$ python -q
>>> import numpy as np
>>> from numpy import linalg as LA
>>> np.set_printoptions(suppress=True, linewidth=140)
>>> data = np.loadtxt("block12.csv", delimiter=",")
>>> print(data)
[[ 0.  0. -1. -2.]
 [ 0.  0.  2.  0.]
 [-1.  2.  0.  0.]
 [-2.  0.  0.  0.]]
>>> evals, evecs = LA.eig(data)
>>> print(np.round(np.prod(evals), 2))
16.0
>>> print(np.round(np.sort(LA.eigvals(LA.inv(data))), 2))
[-0.64 -0.39  0.39  0.64]
>>> print(evals.round(2))
[ 2.56  1.56 -2.56 -1.56]
>>> print(np.round(np.sort(LA.eigvals(data @ data)), 2))
[2.44 2.44 6.56 6.56]
>>> evals, evecs = LA.eigh(data)
>>> x = np.array([1, 3, 0, 1])
>>> print(x @ data @ x)
-4.0
>>> print((np.sign(evecs[:, -1].round(6)) == np.sign(evecs[0, -1].round(6))).astype(int))
[1 0 0 0]
>>> print([round(float(LA.det(data[:i, :i])), 2) + 0 for i in range(1, 5)])
[0.0, 0.0, 0.0, 16.0]
>>> print(round(LA.eigvalsh(data).min(), 2))
-2.56
>>> try:
...     LA.cholesky(data)
... except LA.LinAlgError as e:
...     print(repr(e))
... 
LinAlgError('Matrix is not positive definite')
>>> M2 = LA.inv(data)
>>> print(data @ M2)
[[1. 0. 0. 0.]
 [0. 1. 0. 0.]
 [0. 0. 1. 0.]
 [0. 0. 0. 1.]]
>>> print(np.round(LA.det(data) * M2, 2))
[[-0. -0. -0. -8.]
 [ 0.  0.  8. -4.]
 [ 0.  8.  0.  0.]
 [-8. -4. -0. -0.]]
>>> print(np.round(LA.slogdet(data)[0], 2))
1.0
>>> t3 = np.stack([data, -3 * data, data[::-1]])
>>> print(t3.sum(axis=0))
[[-2.  0.  2.  4.]
 [-1.  2. -4.  0.]
 [ 2. -4.  2.  0.]
 [ 4.  0. -1. -2.]]
>>> print((t3 @ data.T).shape)
(3, 4, 4)
>>> print(LA.matrix_rank(t3.reshape(3, -1)))
2
>>> X = np.loadtxt("m.csv", delimiter=",")
>>> print(X)
[[-2.5  -2.36  0.34]
 [-2.74  7.41  3.62]
 [-1.62 -0.46 -0.09]
 [ 2.61  4.21  1.45]
 [ 4.38 -8.62 -2.66]
 [-0.41 -2.96 -0.35]
 [ 1.78  2.29 -3.03]
 [ 1.91 -6.06 -1.79]
 [ 3.85 -0.23 -4.42]
 [ 2.15  0.84 -6.49]
 [-0.68  1.89  5.36]
 [ 3.21 -3.04 -0.53]
 [ 1.01 -2.99  2.63]
 [-1.62  0.56 -7.95]
 [-0.66 -0.72  3.64]
 [ 4.54  1.63 -1.48]]
>>> C2 = np.cov(X, rowvar=False)
>>> print(C2.shape)
(3, 3)
>>> print(np.round(X.std(axis=0), 2))
[2.37 3.75 3.56]
>>> print(np.argwhere(np.triu(np.abs(np.corrcoef(X.T)) > 0.8, 1)))
[]
>>> print(np.round(np.median(X, axis=0), 2))
[ 1.4  -0.34 -0.44]
>>> print(np.round(np.corrcoef(X.T), 2))
[[ 1.   -0.31 -0.34]
 [-0.31  1.    0.2 ]
 [-0.34  0.2   1.  ]]
>>> print(np.round(np.polyfit(X[:, 2], X[:, 1], 1), 2))
[ 0.22 -0.38]
>>> print(round(np.corrcoef(X[:, 2], X[:, 1])[0, 1], 2))
0.2
>>> mat = np.loadtxt("arr.csv", delimiter=",")
>>> print(mat.round(2))
[[-0.61  0.79]
 [ 0.79  0.61]]
>>> M2 = np.array([[3, -1], [-1, 4]])
>>> Z = np.kron(M2, mat)
>>> print(LA.matrix_rank(Z))
4
>>> print(Z.shape)
(4, 4)
>>> E = np.loadtxt("mat.csv", delimiter=",")
>>> print(E.round(2))
[[ 0.28 -0.26 -0.72 -0.11 -0.57]
 [-0.26  0.9  -0.26 -0.04 -0.21]
 [-0.72 -0.26  0.28 -0.11 -0.57]
 [-0.11 -0.04 -0.11  0.98 -0.09]
 [-0.57 -0.21 -0.57 -0.09  0.55]]
>>> print(np.round(LA.norm(E, axis=0), 2))
[1. 1. 1. 1. 1.]
>>> print(np.round(E.T @ E, 2) + 0)
[[1. 0. 0. 0. 0.]
 [0. 1. 0. 0. 0.]
 [0. 0. 1. 0. 0.]
 [0. 0. 0. 1. 0.]
 [0. 0. 0. 0. 1.]]
>>> print(np.round(LA.svd(E, compute_uv=False), 2))
[1. 1. 1. 1. 1.]
>>> print(np.round(E @ E.T, 2) + 0)
[[1. 0. 0. 0. 0.]
 [0. 1. 0. 0. 0.]
 [0. 0. 1. 0. 0.]
 [0. 0. 0. 1. 0.]
 [0. 0. 0. 0. 1.]]
>>> print(np.round(LA.pinv(E), 2))
[[ 0.28 -0.26 -0.72 -0.11 -0.57]
 [-0.26  0.9  -0.26 -0.04 -0.21]
 [-0.72 -0.26  0.28 -0.11 -0.57]
 [-0.11 -0.04 -0.11  0.98 -0.09]
 [-0.57 -0.21 -0.57 -0.09  0.55]]
>>> M2 = np.array([[0, 3, 0], [2, 0, 2]])
>>> Z = np.kron(M2, E)
>>> print(round(float(LA.norm(Z, 2)), 2), round(LA.norm(M2, 2) * LA.norm(E, 2), 2))
3.0 3.0
>>> print(LA.matrix_rank(Z))
10
